$ python -q
>>> import numpy as np
>>> np.set_printoptions(precision=2, suppress=True, linewidth=200)
>>> rd = lambda a: np.round(a, 2) + 0
>>> E = np.load("dump.npy")
>>> E
array([[ 2, -2, -2, -1],
       [-1,  2, -2, -2],
       [-2, -1,  2, -2],
       [-2, -2, -1,  2]])
>>> print(np.allclose(E @ E.T, E.T @ E))
True
>>> print(E @ E)
[[12 -4 -3  4]
 [ 4 12 -4 -3]
 [-3  4 12 -4]
 [-4 -3  4 12]]
>>> rd(np.linalg.det(E))
np.float64(-153.0)
>>> (E + E.T) / 2
array([[ 2. , -1.5, -2. , -1.5],
       [-1.5,  2. , -1.5, -2. ],
       [-2. , -1.5,  2. , -1.5],
       [-1.5, -2. , -1.5,  2. ]])
>>> rd(np.sort(np.abs(np.linalg.eigvals(E))))
array([3.  , 3.  , 4.12, 4.12])
>>> Y = E ** -1
Traceback (most recent call last):
  File "<python-input-10>", line 1, in <module>
    Y = E ** -1
        ~~^^~~~
ValueError: Integers to negative integer powers are not allowed.
>>> Y = np.linalg.inv(E)
>>> rd(np.linalg.inv(Y))
array([[ 2., -2., -2., -1.],
       [-1.,  2., -2., -2.],
       [-2., -1.,  2., -2.],
       [-2., -2., -1.,  2.]])
>>> print(rd(np.linalg.det(E) * Y))
[[-18.  21.  18.  30.]
 [ 30. -18.  21.  18.]
 [ 18.  30. -18.  21.]
 [ 21.  18.  30. -18.]]
>>> rd(E @ Y)
array([[1., 0., 0., 0.],
       [0., 1., 0., 0.],
       [0., 0., 1., 0.],
       [0., 0., 0., 1.]])
>>> np.allclose(Y, E.T)
False
>>> x0 = np.array([0, 0, 1, 0])
>>> h = np.maximum(E @ x0, 0)
>>> np.flatnonzero(h > 1e-9)
array([2])
>>> print(np.maximum(E @ x0, 0) - np.maximum(-E @ x0, 0))
[-2 -2  2 -1]
>>> rd(np.tanh(E @ x0))
array([-0.96, -0.96,  0.96, -0.76])
>>> def softmax(z):
...     e = np.exp(z - z.max(axis=-1, keepdims=True))
...     return e / e.sum(axis=-1, keepdims=True)
... 
>>> rd(softmax(E[0]))
array([0.92, 0.02, 0.02, 0.05])
>>> att = E @ E.T / np.sqrt(4)
>>> rd(softmax(att))
array([[1., 0., 0., 0.],
       [0., 1., 0., 0.],
       [0., 0., 1., 0.],
       [0., 0., 0., 1.]])
>>> print(rd(softmax(att)[0] @ E))
[ 1.99 -1.99 -2.   -1.  ]
>>> mat = np.array([[0, 0, 0],
...     [1, 0, 0],
...     [0, 0, 0],
...     [-1, -2, 0],
...     [1, 0, 0],
...     [-1, -2, 0],
...     [-2, -2, -2],
...     [0, 0, 0],
...     [0, 0, 0],
...     [-3, -4, -2],
...     [0, -2, 0],
...     [0, 0, 0],
...     [0, 0, 0],
...     [1, 0, 0]])
>>> mat
array([[ 0,  0,  0],
       [ 1,  0,  0],
       [ 0,  0,  0],
       [-1, -2,  0],
       [ 1,  0,  0],
       [-1, -2,  0],
       [-2, -2, -2],
       [ 0,  0,  0],
       [ 0,  0,  0],
       [-3, -4, -2],
       [ 0, -2,  0],
       [ 0,  0,  0],
       [ 0,  0,  0],
       [ 1,  0,  0]])
>>> gram = np.cov(mat, rowvar=False)
>>> rd(np.linalg.eigvalsh(gram)[::-1])
array([3.12, 0.27, 0.11])
>>> rd(np.polyfit(mat[:, 2], mat[:, 0], 1))
array([1.29, 0.08])
>>> gram.shape
(3, 3)
>>> np.median(mat, axis=0)
array([0., 0., 0.])
>>> rd(np.corrcoef(mat[:, 2], mat[:, 0])[0, 1])
np.float64(0.82)
>>> rd(gram)
array([[1.3 , 1.27, 0.68],
       [1.27, 1.67, 0.66],
       [0.68, 0.66, 0.53]])
>>> feats = np.loadtxt("test15.csv", delimiter=",")
>>> print(feats)
[[ 19.85 -20.45 -31.1 ]
 [  6.33  -9.56 -11.96]
 [  5.06  -8.34 -10.01]
 [  1.9   -4.88  -4.83]
 [  0.31  -2.48  -1.76]
 [ -0.15  -1.27  -0.53]
 [ -0.17  -1.16  -0.44]
 [ -0.19  -1.08  -0.37]
 [ -0.21  -0.52  -0.01]
 [ -0.15  -0.26   0.07]
 [ -0.14  -0.21   0.07]
 [ -0.14  -0.21   0.07]
 [  0.15   0.09  -0.24]
 [  0.2   -0.03  -0.72]
 [ -0.98  -0.7   -1.18]
 [ -1.91  -0.98  -1.02]
 [ -5.01  -1.54   0.1 ]
 [ -6.16  -1.67   0.63]
 [-10.26  -1.97   2.77]
 [-10.43  -1.97   2.86]]
>>> Y = np.array([[1, 1], [1, 2], [1, 0]])
>>> np.linalg.matrix_rank(np.vstack([feats, Y.T]))
np.int64(3)
>>> print(np.linalg.matrix_rank(feats @ Y))
2
>>> rd(np.einsum("ij->j", feats))
array([ -2.1 , -59.19, -57.6 ])
>>> np.vstack([feats, Y.T]).shape
(22, 3)
>>> Ac = (feats - feats.mean(axis=0)) / feats.std(axis=0)
>>> np.argwhere(np.abs(Ac) > 2)
array([[0, 0],
       [0, 1],
       [0, 2]])
>>> c = np.linalg.lstsq(np.delete(Ac, 1, axis=1), Ac[:, 1])[0]
>>> rd(c)
array([0.49, 1.41])
>>> np.abs(c).argmax()
np.int64(1)
>>> Ac = mat - mat.mean(axis=0)
>>> evecs = np.linalg.svd(Ac)[2][:1]
>>> Y = Ac - Ac @ evecs.T @ evecs
>>> print(rd(np.cov(Ac @ evecs.T, rowvar=False)))
3.12
>>> print(rd(Y.std(axis=0)))
[0.29 0.34 0.39]
>>> rd((Ac @ evecs.T).std(axis=0))
array([1.7])
>>> M = np.load("arr.npy")
>>> rd(M)
array([[ 0.57, -1.73, -0.82],
       [ 0.86,  1.  , -1.51],
       [-1.71, -0.08, -1.03]])
>>> x0 = np.array([0, 2, 0])
>>> y = M @ x0
>>> rd(y)
array([-3.46,  2.  , -0.16])
>>> rd(np.linalg.solve(M, M[:, 0]))
array([1., 0., 0.])
>>> rd(np.linalg.solve(M, y))
array([0., 2., 0.])
>>> print(rd(np.linalg.solve(M, 4 * y)))
[0. 8. 0.]
>>> print(rd(np.linalg.eigvals(M).sum().real))
0.54
>>> rd(np.linalg.det(2 * M)), rd(np.linalg.det(M))
(np.float64(-64.0), np.float64(-8.0))
>>> rng = np.random.default_rng(26421)
>>> Y = M + rng.integers(-2, 3, (3, 2)) @ rng.integers(-2, 3, (2, 3))
>>> print(rd(Y))
[[ 2.57  0.27 -2.82]
 [ 4.86  5.   -5.51]
 [-3.71 -2.08  0.97]]
>>> print(np.linalg.matrix_rank(Y - M, tol=1e-8))
1
>>> q = M.astype(float).copy()
>>> for j in range(3):
...     q[:, j] -= q[:, :j] @ (q[:, :j].T @ q[:, j])
...     q[:, j] /= np.linalg.norm(q[:, j])
... 
>>> rd(q.T @ M)
array([[2., 0., 0.],
       [0., 2., 0.],
       [0., 0., 2.]])
>>> print(rd(q))
[[ 0.29 -0.87 -0.41]
 [ 0.43  0.5  -0.75]
 [-0.86 -0.04 -0.51]]
>>> print(rd(q.T @ q))
[[1. 0. 0.]
 [0. 1. 0.]
 [0. 0. 1.]]
>>> Uu, sigma, VT = np.linalg.svd(M, full_matrices=False)
>>> (sigma > 1e-8).sum()
np.int64(3)
>>> rd(Uu.T @ M @ VT.T)
array([[2., 0., 0.],
       [0., 2., 0.],
       [0., 0., 2.]])
>>> rd(sigma / sigma[0])
array([1., 1., 1.])
>>> Uu.shape, sigma.shape, VT.shape
((3, 3), (3,), (3, 3))
>>> np.allclose(Uu * sigma @ VT, M)
True
>>> print(rd(sigma))
[2. 2. 2.]
>>> VT @ VT.T
array([[1., 0., 0.],
       [0., 1., 0.],
       [0., 0., 1.]])
>>> data = np.load("case6.npy")
>>> data
array([[  8.,   3.,   3.],
       [  0.,   2.,   0.],
       [-18.,  -9.,  -7.]])
>>> Y = data[0, 0] * data[1:] - np.outer(data[1:, 0], data[0])
>>> Y
array([[  0.,  16.,   0.],
       [  0., -18.,  -2.]])
>>> np.flatnonzero(~Y.round(6).any(axis=1))
array([], dtype=int64)
>>> data[:, 0] / data[0, 0]
array([ 1.  ,  0.  , -2.25])
>>> Uu, sigma, VT = np.linalg.svd(data)
>>> np.argmax(sigma[:-1] / (sigma[1:] + 1e-6)) + 1
np.int64(2)
>>> Y = Uu[:, :2] @ np.diag(sigma[:2]) @ VT[:2]
>>> rd(np.linalg.norm(data - Y, 2)), rd(sigma[2])
(np.float64(0.09), np.float64(0.09))
>>> print(rd(np.abs(data - Y).max()))
0.07
>>> np.linalg.matrix_rank(data, rtol=0.05)
np.int64(2)
>>> Y = np.linalg.inv(M)
>>> print(rd(M @ Y))
[[1. 0. 0.]
 [0. 1. 0.]
 [0. 0. 1.]]
>>> np.allclose(Y, M.T)
False
>>> X = np.load("x.npy")
>>> X
array([[-0.8,  1.2, 11. ],
       [-0.9, -0.3, 13. ],
       [ 0.9,  0.3, -3. ]])
>>> # column 2 is much longer than the rest
>>> q, evecs = np.linalg.qr(X[:, :2])[0], np.linalg.qr(X[:, 2:])[0]
>>> sigma = np.linalg.svd(q.T @ evecs, compute_uv=False)
>>> print(rd(np.linalg.norm(q @ q.T - evecs @ evecs.T, 2)))
1.0
>>> print(rd(np.degrees(np.arccos(sigma.clip(0, 1)))))
[24.14]
>>> w, evecs = np.linalg.eig(X)
>>> rd(w)
array([-5.35,  2.32, -1.06])
>>> rd(np.sort(np.linalg.eigvals(np.linalg.inv(X))))
array([-0.94, -0.19,  0.43])
>>> rd(X @ evecs[:, 0] - w[0] * evecs[:, 0])
array([0., 0., 0.])
>>> Y = np.array([[-2, -1], [-3, 1]])
>>> C = np.kron(Y, X)
>>> rd(np.linalg.norm(C, 2)), rd(np.linalg.norm(Y, 2) * np.linalg.norm(X, 2))
(np.float64(62.77), np.float64(62.77))
>>> print(rd(C))
[[  1.6  -2.4 -22.    0.8  -1.2 -11. ]
 [  1.8   0.6 -26.    0.9   0.3 -13. ]
 [ -1.8  -0.6   6.   -0.9  -0.3   3. ]
 [  2.4  -3.6 -33.   -0.8   1.2  11. ]
 [  2.7   0.9 -39.   -0.9  -0.3  13. ]
 [ -2.7  -0.9   9.    0.9   0.3  -3. ]]
>>> arr = np.load("block14.npy")
>>> print(arr)
[[ 6  0  3]
 [ 0  6 -2]
 [ 0  0  9]]
>>> print(np.linalg.matrix_rank(arr - arr[0, 0] * np.eye(3)))
1
>>> [int(np.linalg.matrix_rank(np.linalg.matrix_power(arr, p))) for p in range(1, 4)]
[3, 3, 3]
>>> u = np.array([4, -7, 6])
>>> Y = arr + np.outer(u, np.eye(3)[2])
>>> Y
array([[ 6.,  0.,  7.],
       [ 0.,  6., -9.],
       [ 0.,  0., 15.]])
>>> (arr - arr.T) / 2
array([[ 0. ,  0. ,  1.5],
       [ 0. ,  0. , -1. ],
       [-1.5,  1. ,  0. ]])
>>> rd(np.sort(np.abs(np.linalg.eigvals(arr))))
array([6., 6., 9.])
>>> np.allclose(arr, arr.T)
False
>>> np.trace(arr)
np.int64(21)
>>> rd(np.linalg.norm(arr[0] - arr[1]))
np.float64(9.85)
>>> print(np.linalg.norm(arr, axis=1).argmax())
2
>>> print(rd(np.linalg.norm(arr, 2)))
10.06
>>> rd(np.linalg.norm(arr[0], 1)), rd(np.linalg.norm(arr[0], np.inf))
(np.float64(9.0), np.float64(6.0))
>>> K = np.loadtxt("m.csv", delimiter=",")
>>> K
array([[-1.05,  0.5 , -1.81],
       [-0.56, -0.96,  0.6 ],
       [-0.92, -0.42,  2.15]])
>>> W = np.array([[0, 3, 1], [0, 3, 0], [2, 2, 2]])
>>> c = np.array([-1, 3, 1])
>>> hid = np.maximum(K @ W + c, 0)
>>> rd((hid > 0).mean(axis=0))
array([0.67, 0.33, 0.67])
>>> C = np.array([[-1, 0], [0, 4], [-3, -4]])
>>> rd(hid @ C)
array([[  0.  ,   0.  ],
       [ -5.12,  -6.56],
       [-16.44,  -4.4 ]])
>>> W @ C
array([[-3,  8],
       [ 0, 12],
       [-8,  0]])
>>> (hid @ C).round(6).argmax(axis=1)
array([0, 0, 1])
>>> print(np.linalg.norm(K, axis=1).argmax())
2
>>> print(rd(np.linalg.norm(K[2], 1)), rd(np.linalg.norm(K[2], np.inf)))
3.49 2.15
>>> rd(np.linalg.norm(K, 2))
np.float64(3.01)
>>> rd(K[2] @ K[1])
np.float64(2.21)
